$ python -q
>>> import numpy as np
>>> import numpy.linalg as la
>>> np.set_printoptions(precision=3, suppress=True, linewidth=100, floatmode="fixed")
>>> K = np.loadtxt("w.csv", delimiter=",")
>>> K
array([[-2.500, -0.100,  0.046],
       [-1.100, -2.100, -6.011],
       [ 1.800, -1.200, -4.005],
       [ 0.600, -1.500, -4.725],
       [ 0.100, -0.500, -1.468],
       [ 1.300, -2.100, -6.329],
       [-0.600, -1.000, -3.067],
       [-1.400,  0.200,  0.649],
       [ 1.700, -1.000, -2.582],
       [ 0.400, -0.900, -2.810],
       [ 1.100,  0.600,  1.965],
       [-1.100,  1.900,  6.059],
       [ 0.000,  0.900,  2.589],
       [ 0.800,  0.800,  3.089],
       [-0.100, -0.500, -1.658],
       [ 0.000,  1.200,  3.450],
       [-0.500, -1.200, -3.805],
       [-0.600, -0.900, -2.661],
       [-0.100, -0.400, -1.502],
       [ 0.900,  0.900,  2.905],
       [-0.200, -0.700, -2.135]])
>>> Xs = K - K.mean(axis=0)
>>> V = la.svd(Xs)[2][:2]
>>> B = Xs - Xs @ V.T @ V
>>> la.norm(B, axis=1).round(6).argmax()
np.int64(13)
>>> np.round(B.std(axis=0), 3) + 0
array([0.000, 0.072, 0.023])
>>> Xs = K - K.mean(axis=0)
>>> U, sig, Vh = la.svd(Xs, full_matrices=False)
>>> round((sig ** 2).sum() ** 2 / (sig ** 4).sum(), 3)
np.float64(1.176)
>>> sig
array([15.827,  4.697,  0.349])
>>> la.matrix_rank(Xs)
np.int64(3)
>>> np.abs(Vh[-1])
array([0.007, 0.952, 0.307])
>>> np.round(Xs.mean(axis=0), 3) + 0
array([0.000, 0.000, 0.000])
>>> X = np.load("x.npy")
>>> X
array([[ 2,  0,  0,  0],
       [ 0,  2, -1, -3],
       [ 0,  3,  3,  0],
       [ 0, -1, -3,  0]])
>>> def softmax(z):
...     e = np.exp(z - z.max(axis=-1, keepdims=True))
...     return e / e.sum(axis=-1, keepdims=True)
... 
>>> softmax(X).sum(axis=1)
array([1.000, 1.000, 1.000, 1.000])
>>> softmax(X[3])
array([0.414, 0.152, 0.021, 0.414])
>>> np.round(softmax(10 * X[3]), 3) + 0
array([0.500, 0.000, 0.000, 0.500])
>>> S = X @ X.T / np.sqrt(4)
>>> softmax(S)[3] @ X
array([ 0.013, -0.961, -2.958, -0.033])
>>> softmax(S).round(6).argmax(axis=1)
array([0, 1, 2, 3])
>>> np.round(softmax(S), 3) + 0
array([[0.711, 0.096, 0.096, 0.096],
       [0.001, 0.994, 0.004, 0.001],
       [0.000, 0.001, 0.999, 0.000],
       [0.007, 0.011, 0.000, 0.982]])
>>> (la.matrix_power((X != 0) + (X.T != 0) + np.eye(4), 4) > 0).astype(int)
array([[1, 0, 0, 0],
       [0, 1, 1, 1],
       [0, 1, 1, 1],
       [0, 1, 1, 1]])
>>> np.sort(la.eigvals(X).real)
array([0.225, 0.225, 2.000, 4.551])
>>> np.flatnonzero(la.matrix_power((X != 0) + (X.T != 0) + np.eye(4), 4)[0])
array([0])
>>> W = np.array([[0, 1, 2], [1, 2, 3], [2, 0, 2], [5, 4, 0]])
>>> beta = np.array([3, 0, 0])
>>> hid = np.maximum(X @ W + beta, 0)
>>> (hid > 0).astype(int)
array([[1, 1, 1],
       [0, 0, 1],
       [1, 1, 1],
       [0, 0, 0]])
>>> la.matrix_rank(hid)
np.int64(3)
>>> (hid > 0).mean(axis=0)
array([0.500, 0.500, 0.750])
>>> basis = np.array([[1, 0], [0, -3], [2, 3]])
>>> W @ basis
array([[  4,   3],
       [  7,   3],
       [  6,   6],
       [  5, -12]])
>>> B = np.array([[4, 2], [1, 5]])
>>> M = np.tril(B)
>>> M
array([[4, 0],
       [1, 5]])
>>> rng = np.random.default_rng(488123)
>>> z = rng.permutation(2)
>>> z
array([1, 0])
>>> B = M[z][:, z]
>>> np.trace(B)
np.int64(9)
>>> np.sort(np.abs(la.eigvals(B)))
array([4.000, 5.000])
>>> np.diag(B)
array([5, 4])
>>> B = M[0, 0] * M[1:] - np.outer(M[1:, 0], M[0])
>>> B
array([[ 0, 20]])
>>> M[:, 0] / M[0, 0]
array([1.000, 0.250])
>>> la.matrix_rank(B), la.matrix_rank(M)
(np.int64(1), np.int64(2))
>>> la.norm(M, axis=1)
array([4.000, 5.099])
>>> la.norm(M, axis=0)
array([4.123, 5.000])
>>> np.round(la.norm(M, "nuc"), 3)
np.float64(9.055)
>>> np.round(la.norm(M[1], 1), 3), round(la.norm(M[1], np.inf), 3)
(np.float64(6.0), np.float64(5.0))
>>> np.round(la.norm(M) ** 2 / la.norm(M, 2) ** 2, 3)
np.float64(1.533)
>>> la.norm(M, axis=1).argmax()
np.int64(1)
>>> round(la.norm(M, 2), 3)
np.float64(5.235)
>>> round(la.norm(M[1] - M[0]), 3)
np.float64(5.831)
>>> data = np.loadtxt("run13.csv", delimiter=",")
>>> data
array([[-1.950,  1.000, -3.000, -1.000],
       [ 0.000, -1.950,  0.000,  3.000],
       [ 2.000,  3.000,  3.050,  1.000],
       [-2.000,  1.000, -3.000, -0.950]])
>>> u = np.array([-3, -2, 0, 0])
>>> B = data + np.outer(u, np.eye(4)[2])
>>> B
array([[-1.950,  1.000, -6.000, -1.000],
       [ 0.000, -1.950, -2.000,  3.000],
       [ 2.000,  3.000,  3.050,  1.000],
       [-2.000,  1.000, -3.000, -0.950]])
>>> U, sig, Vh = la.svd(data)
>>> np.argmax(sig[:-1] / (sig[1:] + 1e-6)) + 1
np.int64(3)
>>> B = U[:, :3] @ np.diag(sig[:3]) @ Vh[:3]
>>> round(float(la.norm(data - B, 2)), 3), np.round(sig[3], 3)
(0.029, np.float64(0.029))
>>> B.round(3) + 0
array([[-1.968,  1.000, -2.988, -1.000],
       [ 0.000, -1.950,  0.000,  3.000],
       [ 2.000,  3.000,  3.050,  1.000],
       [-1.983,  1.000, -3.011, -0.950]])
>>> round(float(la.norm(data - B) / la.norm(data)), 3)
0.004
>>> round(np.abs(data - B).max(), 3)
np.float64(0.018)
